% ipython --no-banner

In [1]: import numpy as np

In [2]: from numpy import linalg as LA

In [3]: np.set_printoptions(precision=2, suppress=True, linewidth=140, sign=" ")

In [4]: rnd = lambda a: np.round(a, 2) + 0

In [5]: K = np.maximum(np.array([[5],
   ...:     [1],
   ...:     [-5],
   ...:     [1],
   ...:     [0],
   ...:     [1],
   ...:     [-5],
   ...:     [0],
   ...:     [-4],
   ...:     [5],
   ...:     [-4],
   ...:     [-1],
   ...:     [-4],
   ...:     [0],
   ...:     [-2],
   ...:     [2],
   ...:     [5]]) @ np.array([[-3, 0, 3, -1]]) + np.array([2, -7, -8, 1]), 0)

In [6]: K
Out[6]: 
array([[  0,   0,   7,   0],
       [  0,   0,   0,   0],
       [ 17,   0,   0,   6],
       [  0,   0,   0,   0],
       [  2,   0,   0,   1],
       [  0,   0,   0,   0],
       [ 17,   0,   0,   6],
       [  2,   0,   0,   1],
       [ 14,   0,   0,   5],
       [  0,   0,   7,   0],
       [ 14,   0,   0,   5],
       [  5,   0,   0,   2],
       [ 14,   0,   0,   5],
       [  2,   0,   0,   1],
       [  8,   0,   0,   3],
       [  0,   0,   0,   0],
       [  0,   0,   7,   0]])

In [7]: left, sigma, Vh = LA.svd(K)

In [8]: rnd(sigma)
Out[8]: array([ 37.81,  12.12,   0.53,   0.  ])

In [9]: np.argmax(sigma[:-1] / (sigma[1:] + 1e-6)) + 1
Out[9]: np.int64(3)

In [10]: out = left[:, :3] @ np.diag(sigma[:3]) @ Vh[:3]

In [11]: LA.matrix_rank(out)
Out[11]: np.int64(3)

In [12]: rnd(out)
Out[12]: 
array([[  0.,   0.,   7.,   0.],
       [  0.,   0.,   0.,   0.],
       [ 17.,   0.,   0.,   6.],
       [  0.,   0.,   0.,   0.],
       [  2.,   0.,   0.,   1.],
       [  0.,   0.,   0.,   0.],
       [ 17.,   0.,   0.,   6.],
       [  2.,   0.,   0.,   1.],
       [ 14.,   0.,   0.,   5.],
       [  0.,   0.,   7.,   0.],
       [ 14.,   0.,   0.,   5.],
       [  5.,   0.,   0.,   2.],
       [ 14.,   0.,   0.,   5.],
       [  2.,   0.,   0.,   1.],
       [  8.,   0.,   0.,   3.],
       [  0.,   0.,   0.,   0.],
       [  0.,   0.,   7.,   0.]])

In [13]: rnd(LA.norm(K - out, 2)), sigma[3]
Out[13]: (np.float64(0.0), np.float64(0.0))
